$ python3 -q
>>> import numpy as np
>>> from numpy import linalg as LA
>>> np.set_printoptions(precision=2, suppress=True, linewidth=100, legacy="1.25")
>>> tidy = lambda a: np.round(a, 2) + 0
>>> data = np.load("arr.npy")
>>> data
array([[ 0,  3,  1,  0,  2,  1, -1, -1,  2, -2, -3],
       [-3,  0,  2,  2,  2,  0,  2, -3,  0, -3,  2],
       [-1, -2,  0, -2,  0,  0,  2, -1,  1,  1, -1],
       [ 0, -2,  2,  0,  2,  3,  0,  0, -1,  2,  2],
       [-2, -2,  0, -2,  0,  1, -2,  3, -1, -1, -3],
       [-1,  0,  0, -3, -1,  0,  0, -1,  2, -2,  1],
       [ 1, -2, -2,  0,  2,  0,  0, -2,  1,  0,  0],
       [ 1,  3,  1,  0, -3,  1,  2,  0, -3,  0, -3],
       [-2,  0, -1,  1,  1, -2, -1,  3,  0,  1,  2],
       [ 2,  3, -1, -2,  1,  2,  0,  0, -1,  0,  3],
       [ 3, -2,  1, -2,  3, -1,  0,  3, -2, -3,  0]])
>>> # skew, so no eigenvalue has a real part
>>> ang = np.radians(120)
>>> Rm = np.eye(11)
>>> Rm[3, 3] = Rm[1, 1] = np.cos(ang)
>>> Rm[3, 1], Rm[1, 3] = -np.sin(ang), np.sin(ang)
>>> tidy(Rm)
array([[ 1.  ,  0.  ,  0.  ,  0.  ,  0.  ,  0.  ,  0.  ,  0.  ,  0.  ,  0.  ,  0.  ],
       [ 0.  , -0.5 ,  0.  ,  0.87,  0.  ,  0.  ,  0.  ,  0.  ,  0.  ,  0.  ,  0.  ],
       [ 0.  ,  0.  ,  1.  ,  0.  ,  0.  ,  0.  ,  0.  ,  0.  ,  0.  ,  0.  ,  0.  ],
       [ 0.  , -0.87,  0.  , -0.5 ,  0.  ,  0.  ,  0.  ,  0.  ,  0.  ,  0.  ,  0.  ],
       [ 0.  ,  0.  ,  0.  ,  0.  ,  1.  ,  0.  ,  0.  ,  0.  ,  0.  ,  0.  ,  0.  ],
       [ 0.  ,  0.  ,  0.  ,  0.  ,  0.  ,  1.  ,  0.  ,  0.  ,  0.  ,  0.  ,  0.  ],
       [ 0.  ,  0.  ,  0.  ,  0.  ,  0.  ,  0.  ,  1.  ,  0.  ,  0.  ,  0.  ,  0.  ],
       [ 0.  ,  0.  ,  0.  ,  0.  ,  0.  ,  0.  ,  0.  ,  1.  ,  0.  ,  0.  ,  0.  ],
       [ 0.  ,  0.  ,  0.  ,  0.  ,  0.  ,  0.  ,  0.  ,  0.  ,  1.  ,  0.  ,  0.  ],
       [ 0.  ,  0.  ,  0.  ,  0.  ,  0.  ,  0.  ,  0.  ,  0.  ,  0.  ,  1.  ,  0.  ],
       [ 0.  ,  0.  ,  0.  ,  0.  ,  0.  ,  0.  ,  0.  ,  0.  ,  0.  ,  0.  ,  1.  ]])
>>> other = data @ Rm.T
>>> tidy(np.abs(other - data).max(axis=0))
array([0.  , 6.23, 0.  , 4.73, 0.  , 0.  , 0.  , 0.  , 0.  , 0.  , 0.  ])
>>> rk = LA.matrix_rank(data)
>>> rk
10
>>> N = LA.svd(data)[2][rk:].T
>>> [int(LA.matrix_rank(data[:i])) for i in range(1, len(data) + 1)]
[1, 2, 3, 4, 5, 6, 7, 8, 9, 10, 10]
>>> N.shape
(11, 1)
>>> np.allclose(data @ N, 0)
True
>>> [int(LA.matrix_rank(data[:, :j + 1])) for j in range(11)]
[1, 2, 3, 4, 5, 6, 7, 8, 9, 10, 10]
>>> left, sigma, VT = LA.svd(data)
>>> V = VT[:(sigma > 1e-8).sum()]
>>> rng = np.random.default_rng(9635)
>>> x = data[10] + -3 * data[6] + rng.integers(2) * np.eye(11)[10]
>>> x
array([ 0.,  4.,  7., -2., -3., -1.,  0.,  9., -5., -3.,  1.])
>>> tidy(LA.norm(x - V.T @ V @ x))
0.04
>>> LA.matrix_rank(np.vstack([data, x]))
11
>>> other = np.array([[-3, 5],
...     [0, 4],
...     [0, -4],
...     [0, 3],
...     [-4, 2],
...     [3, 2],
...     [-1, 4],
...     [-5, -3],
...     [3, -5],
...     [3, 4],
...     [-1, -3]])
>>> LA.matrix_rank(np.vstack([data, other.T]))
11
>>> np.einsum("ij,ij->i", data, data)
array([34, 47, 17, 30, 37, 21, 18, 43, 26, 33, 50])
>>> np.einsum("ik,kj->ji", data, other)
array([[  4,   3,  13,   2,  -7,  11,   2,   4, -17, -10, -54],
       [  4, -14,  -6,   1, -29, -34,  10,  41, -20,  22, -10]])
>>> other.T @ data.T
array([[  4,   3,  13,   2,  -7,  11,   2,   4, -17, -10, -54],
       [  4, -14,  -6,   1, -29, -34,  10,  41, -20,  22, -10]])
>>> data @ other
array([[  4,   4],
       [  3, -14],
       [ 13,  -6],
       [  2,   1],
       [ -7, -29],
       [ 11, -34],
       [  2,  10],
       [  4,  41],
       [-17, -20],
       [-10,  22],
       [-54, -10]])
>>> np.einsum("ij->j", data)
array([-2, -1,  3, -8,  9,  5,  2,  1, -2, -7,  0])
>>> LA.matrix_rank(data @ other)
2
>>> W0 = np.load("mat.npy")
>>> W0
array([[-8.,  0.,  0.,  0.,  0.,  0.,  0.,  0.],
       [ 0.,  0.,  0.,  2.,  1.,  1.,  2.,  1.],
       [ 0.,  1.,  1.,  0.,  2.,  2.,  1.,  1.],
       [ 0.,  1.,  2.,  1.,  1.,  1.,  0.,  1.],
       [ 0.,  0.,  0.,  1.,  0.,  1.,  0.,  1.],
       [ 0.,  2.,  2.,  2.,  1.,  2.,  1.,  2.],
       [ 0.,  1.,  0.,  0.,  1.,  1.,  0.,  1.],
       [ 0.,  1.,  0.,  1.,  1.,  1.,  2.,  0.]])
>>> # 2 blocks once reordered
>>> labels = rng.permutation(8)
>>> other = W0[:, labels] * rng.choice([-1, 1], 8)
>>> other
array([[-0., -0.,  0.,  0., -8.,  0., -0., -0.],
       [-2., -1.,  2.,  0.,  0.,  1., -1., -0.],
       [-1., -1.,  0.,  1.,  0.,  2., -2., -1.],
       [-0., -1.,  1.,  2.,  0.,  1., -1., -1.],
       [-0., -1.,  1.,  0.,  0.,  0., -1., -0.],
       [-1., -2.,  2.,  2.,  0.,  1., -2., -2.],
       [-0., -1.,  0.,  0.,  0.,  1., -1., -1.],
       [-2., -0.,  1.,  0.,  0.,  1., -1., -1.]])
>>> left, _, VT = LA.svd(W0.T @ other)
>>> labels
array([6, 7, 3, 2, 0, 4, 5, 1])
>>> other = LA.inv(W0)
>>> np.allclose(other, W0.T)
False
>>> tidy(LA.cond(W0))
27.64
>>> arr = np.array([[0.5, 0.0, 0.0, 0.0, 0.5, 0.0, 0.0],
...     [0.0, 0.4, 0.0, 0.2, 0.2, 0.0, 0.2],
...     [0.0, 0.0, 0.5, 0.0, 0.0, 0.25, 0.25],
...     [0.0, 0.0, 0.0, 0.5, 0.0, 0.0, 0.5],
...     [0.0, 0.0, 0.0, 0.25, 0.5, 0.25, 0.0],
...     [0.0, 0.0, 0.0, 0.0, 0.0, 1.0, 0.0],
...     [0.0, 0.0, 0.0, 0.5, 0.0, 0.0, 0.5]])
>>> G = arr.T @ arr
>>> tidy(np.trace(G)), tidy((arr ** 2).sum())
(3.53, 3.53)
>>> LA.matrix_rank(G)
6
>>> feats = np.array([[0.0, 4.0, 3.0, 4.0, 0.0, 1.0, 4.0],
...     [4.0, 0.0, 0.0, 0.0, 0.0, 0.0, 0.0],
...     [3.0, 0.0, 0.0, 0.0, 0.0, 0.0, 0.0],
...     [4.0, 0.0, 0.0, 0.0, 0.0, 0.0, 0.0],
...     [0.0, 0.0, 0.0, 0.0, 0.0, 0.0, 0.0],
...     [1.0, 0.0, 0.0, 0.0, 0.0, 0.0, 0.0],
...     [4.0, 0.0, 0.0, 0.0, 0.0, 0.0, 0.0]])
>>> (feats != 0).astype(int)
array([[0, 1, 1, 1, 0, 1, 1],
       [1, 0, 0, 0, 0, 0, 0],
       [1, 0, 0, 0, 0, 0, 0],
       [1, 0, 0, 0, 0, 0, 0],
       [0, 0, 0, 0, 0, 0, 0],
       [1, 0, 0, 0, 0, 0, 0],
       [1, 0, 0, 0, 0, 0, 0]])
>>> feats @ feats
array([[58.,  0.,  0.,  0.,  0.,  0.,  0.],
       [ 0., 16., 12., 16.,  0.,  4., 16.],
       [ 0., 12.,  9., 12.,  0.,  3., 12.],
       [ 0., 16., 12., 16.,  0.,  4., 16.],
       [ 0.,  0.,  0.,  0.,  0.,  0.,  0.],
       [ 0.,  4.,  3.,  4.,  0.,  1.,  4.],
       [ 0., 16., 12., 16.,  0.,  4., 16.]])
>>> np.flatnonzero(LA.matrix_power((feats != 0) + (feats.T != 0) + np.eye(7), 7)[2])
array([0, 1, 2, 3, 5, 6])
>>> np.allclose(feats[:-1].T @ LA.lstsq(feats[:-1].T, feats[-1])[0], feats[-1])
True
>>> try:
...     LA.inv(feats)
... except LA.LinAlgError as e:
...     print("failed:", e)
... 
failed: Singular matrix
>>> W2 = np.sign(np.array([[1, 1, 2, 2], [1, 1, 1, 1], [1, 0, 2, 1], [2, 1, 0, 1]]))
>>> other = (np.tril(W2, -1) + np.eye(4)) @ (np.triu(W2, 1) + np.eye(4))
>>> w = np.array([-1, -3, 0, 0])
>>> A = np.rint(other * w @ LA.inv(other)) + 0
>>> A
array([[-2., -2.,  3.,  0.],
       [-2., -5.,  6.,  0.],
       [-2., -2.,  3.,  0.],
       [-2., -5.,  6.,  0.]])
>>> # rank 2
>>> left, sigma, VT = LA.svd(A)
>>> tidy(sigma)
array([12.73,  1.41,  0.  ,  0.  ])
>>> other = left[:, :2] @ np.diag(sigma[:2]) @ VT[:2]
>>> tidy(LA.norm(A - other, 2)), tidy(sigma[2])
(0.0, 0.0)
>>> tidy(LA.norm(A - other) / LA.norm(A))
0.0
